$ python3 -q
>>> import numpy as np
>>> import numpy.linalg as la
>>> np.set_printoptions(suppress=True, linewidth=100)
>>> tidy = lambda a: np.round(a, 1) + 0
>>> data = np.diag(np.array([-5, -4, 0, 3, 5, -4, 3, -5, 2, 2, 4, 3]))
>>> data
array([[-5,  0,  0,  0,  0,  0,  0,  0,  0,  0,  0,  0],
       [ 0, -4,  0,  0,  0,  0,  0,  0,  0,  0,  0,  0],
       [ 0,  0,  0,  0,  0,  0,  0,  0,  0,  0,  0,  0],
       [ 0,  0,  0,  3,  0,  0,  0,  0,  0,  0,  0,  0],
       [ 0,  0,  0,  0,  5,  0,  0,  0,  0,  0,  0,  0],
       [ 0,  0,  0,  0,  0, -4,  0,  0,  0,  0,  0,  0],
       [ 0,  0,  0,  0,  0,  0,  3,  0,  0,  0,  0,  0],
       [ 0,  0,  0,  0,  0,  0,  0, -5,  0,  0,  0,  0],
       [ 0,  0,  0,  0,  0,  0,  0,  0,  2,  0,  0,  0],
       [ 0,  0,  0,  0,  0,  0,  0,  0,  0,  2,  0,  0],
       [ 0,  0,  0,  0,  0,  0,  0,  0,  0,  0,  4,  0],
       [ 0,  0,  0,  0,  0,  0,  0,  0,  0,  0,  0,  3]])
>>> np.allclose(data[:-1].T @ la.lstsq(data[:-1].T, data[-1])[0], data[-1])
False
>>> la.lstsq(data[:-1].T, data[-1])[2]
np.int32(10)
>>> W0 = np.loadtxt("dump.csv", delimiter=",")
>>> W0
array([[-1. , -0.3,  0.3,  0.2],
       [ 0.1,  1.2, -1.4, -0.4],
       [-0.8, -0.8,  0.9,  2.3],
       [-0.2,  0.4,  0.2,  0.8],
       [ 0.2,  0. ,  0.1,  0.9],
       [-0.7, -0.8,  1.1,  0.2],
       [-1.1, -2.3,  2.3,  1.1],
       [-0.6, -0.7,  0.9,  0.8],
       [ 0.6, -2.1,  1.9,  0.1],
       [-0.2,  1.3, -1.1, -0.2],
       [ 1.1, -0.4,  0.1, -0.9],
       [-1.3, -1.3,  1.4,  0.9],
       [-0.1,  0.6, -1.1,  1. ],
       [ 0.1,  0.6, -0.5,  0. ],
       [ 0.3,  2. , -1.9,  0.4],
       [-0.6,  0.2, -0.6, -1.7],
       [ 0.6, -0.1,  0.3, -0.2]])
>>> Y = np.c_[W0[:, :3] @ np.array([[0, 2, 0], [2, 1, 2], [2, 0, 0]]), np.array([1, 3, 3, 3, 0, 4, 5, 3, 1, 4, 4, 4, 5, 2, 0, 0, 3])]
>>> tidy(Y)
array([[ 0. , -2.3, -0.6,  1. ],
       [-0.4,  1.4,  2.4,  3. ],
       [ 0.2, -2.4, -1.6,  3. ],
       [ 1.2,  0. ,  0.8,  3. ],
       [ 0.2,  0.4,  0. ,  0. ],
       [ 0.6, -2.2, -1.6,  4. ],
       [ 0. , -4.5, -4.6,  5. ],
       [ 0.4, -1.9, -1.4,  3. ],
       [-0.4, -0.9, -4.2,  1. ],
       [ 0.4,  0.9,  2.6,  4. ],
       [-0.6,  1.8, -0.8,  4. ],
       [ 0.2, -3.9, -2.6,  4. ],
       [-1. ,  0.4,  1.2,  5. ],
       [ 0.2,  0.8,  1.2,  2. ],
       [ 0.2,  2.6,  4. ,  0. ],
       [-0.8, -1. ,  0.4,  0. ],
       [ 0.4,  1.1, -0.2,  3. ]])
>>> tidy(la.lstsq(W0, Y[:, 0])[0])
array([0., 2., 2., 0.])
>>> Xs = (Y - Y.mean(axis=0)) / Y.std(axis=0)
>>> tidy(Xs.std(axis=0))
array([1., 1., 1., 1.])
>>> c = la.lstsq(np.delete(Xs, 2, axis=1), Xs[:, 2])[0]
>>> tidy(1 - np.var(Xs[:, 2] - np.delete(Xs, 2, axis=1) @ c))
np.float64(0.6)
>>> x0 = np.array([2, 3, 2, 0])
>>> y = W0 @ x0
>>> try:
...     la.solve(W0, y)
... except la.LinAlgError as e:
...     print(repr(e))
... 
LinAlgError('Last 2 dimensions of the array must be square')
>>> tidy(la.lstsq(W0, y)[0])
array([2., 3., 2., 0.])
>>> tidy(la.pinv(W0) @ W0)
array([[1., 0., 0., 0.],
       [0., 1., 0., 0.],
       [0., 0., 1., 0.],
       [0., 0., 0., 1.]])
>>> rng = np.random.default_rng(96)
>>> y = y + 0.3 * rng.normal(size=17)
>>> tidy(y)
array([-2.6,  1.4, -2.4,  0.7,  0.5, -1.1, -4.8, -1.2, -1.5,  1.1,  1.4, -3.5, -0.6,  1.1,  2.7,
       -1.5,  1.7])
>>> c, *_ = la.lstsq(W0, y)
>>> tidy(la.norm(y - W0 @ c))
np.float64(1.0)
